$ python3 -q
>>> import numpy as np
>>> np.set_printoptions(precision=1, suppress=True, linewidth=140, floatmode="fixed")
>>> m1 = np.loadtxt("a.csv", delimiter=",")
>>> m1
array([[ 2.0, -4.0,  0.0,  5.0, -5.0, -2.0],
       [ 0.0,  3.0,  1.0,  3.0,  2.0, -3.0],
       [ 0.0,  0.0,  2.0,  2.0, -2.0, -3.0],
       [ 0.0,  0.0,  0.0, -4.0, -1.0, -3.0],
       [ 0.0,  0.0,  0.0,  0.0, -3.0,  3.0],
       [ 0.0,  0.0,  0.0,  0.0,  0.0, -4.0]])
>>> # triangular: eigenvalues sit on the diagonal
>>> blk = np.stack([m1, 3 * m1, m1[::-1]])
>>> blk.shape
(3, 6, 6)
>>> np.linalg.matrix_rank(blk)
array([6, 6, 6])
>>> np.linalg.matrix_rank(blk.reshape(3, -1))
np.int64(2)
>>> A2 = m1 / np.sqrt((m1 ** 2).mean(axis=1, keepdims=True))
>>> np.linalg.matrix_rank(A2) == np.linalg.matrix_rank(m1)
np.True_
>>> np.linalg.matrix_rank(m1 - m1.mean(axis=1, keepdims=True))
np.int64(5)
>>> A2[1]
array([ 0.0,  1.3,  0.4,  1.3,  0.9, -1.3])
>>> m1 - m1.mean(axis=1, keepdims=True)
array([[ 2.7, -3.3,  0.7,  5.7, -4.3, -1.3],
       [-1.0,  2.0,  0.0,  2.0,  1.0, -4.0],
       [ 0.2,  0.2,  2.2,  2.2, -1.8, -2.8],
       [ 1.3,  1.3,  1.3, -2.7,  0.3, -1.7],
       [ 0.0,  0.0,  0.0,  0.0, -3.0,  3.0],
       [ 0.7,  0.7,  0.7,  0.7,  0.7, -3.3]])
>>> r0 = np.array([2, -1, 3])
>>> np.array([np.convolve(row, r0, "same") for row in m1])
array([[-10.0,  10.0,  -2.0, -15.0,  16.0, -13.0],
       [  6.0,  -1.0,  14.0,   4.0,   1.0,   9.0],
       [  0.0,   4.0,   2.0,   0.0,   2.0,  -3.0],
       [  0.0,   0.0,  -8.0,   2.0, -17.0,   0.0],
       [  0.0,   0.0,   0.0,  -6.0,   9.0, -12.0],
       [  0.0,   0.0,   0.0,   0.0,  -8.0,   4.0]])
>>> np.polyval(r0, m1[3])
array([ 3.0,  3.0,  3.0, 39.0,  6.0, 24.0])
>>> np.correlate(m1[3], m1[4], "full")
array([  0.0,   0.0,   0.0, -12.0,   9.0,  -6.0,   9.0,   0.0,   0.0,   0.0,   0.0])
>>> rng = np.random.default_rng(25)
>>> z = rng.permutation(6)
>>> z
array([2, 1, 3, 5, 0, 4])
>>> A2 = m1[z][:, z]
>>> round(np.linalg.det(A2), 1), round(float(np.linalg.det(m1[z])), 1)
(np.float64(-576.0), -576.0)
>>> A2
array([[ 2.0,  0.0,  2.0, -3.0,  0.0, -2.0],
       [ 1.0,  3.0,  3.0, -3.0,  0.0,  2.0],
       [ 0.0,  0.0, -4.0, -3.0,  0.0, -1.0],
       [ 0.0,  0.0,  0.0, -4.0,  0.0,  0.0],
       [ 0.0, -4.0,  5.0, -2.0,  2.0, -5.0],
       [ 0.0,  0.0,  0.0,  3.0,  0.0, -3.0]])
>>> np.allclose(A2, m1)
False
>>> np.sort(np.abs(np.linalg.eigvals(A2)))
array([2.0, 2.0, 3.0, 3.0, 4.0, 4.0])
>>> data = np.loadtxt("arr.csv", delimiter=",")
>>> data.round(1) + 0
array([[0.0, 0.0, 0.1, 0.1],
       [0.0, 0.1, 0.2, 0.2],
       [0.1, 0.2, 0.5, 0.5],
       [0.1, 0.2, 0.5, 0.5]])
>>> def softmax(z):
...     e = np.exp(z - z.max(axis=-1, keepdims=True))
...     return e / e.sum(axis=-1, keepdims=True)
... 
>>> softmax(data[3])
array([0.2, 0.2, 0.3, 0.3])
>>> softmax(data[3] + 2)
array([0.2, 0.2, 0.3, 0.3])
>>> np.round(softmax(10 * data[3]), 1) + 0
array([0.0, 0.0, 0.5, 0.5])
>>> S = data @ data.T / np.sqrt(4)
>>> np.round(softmax(S)[3] @ data, 1) + 0
array([0.0, 0.1, 0.3, 0.3])
>>> softmax(S).round(6).argmax(axis=1)
array([2, 2, 2, 2])
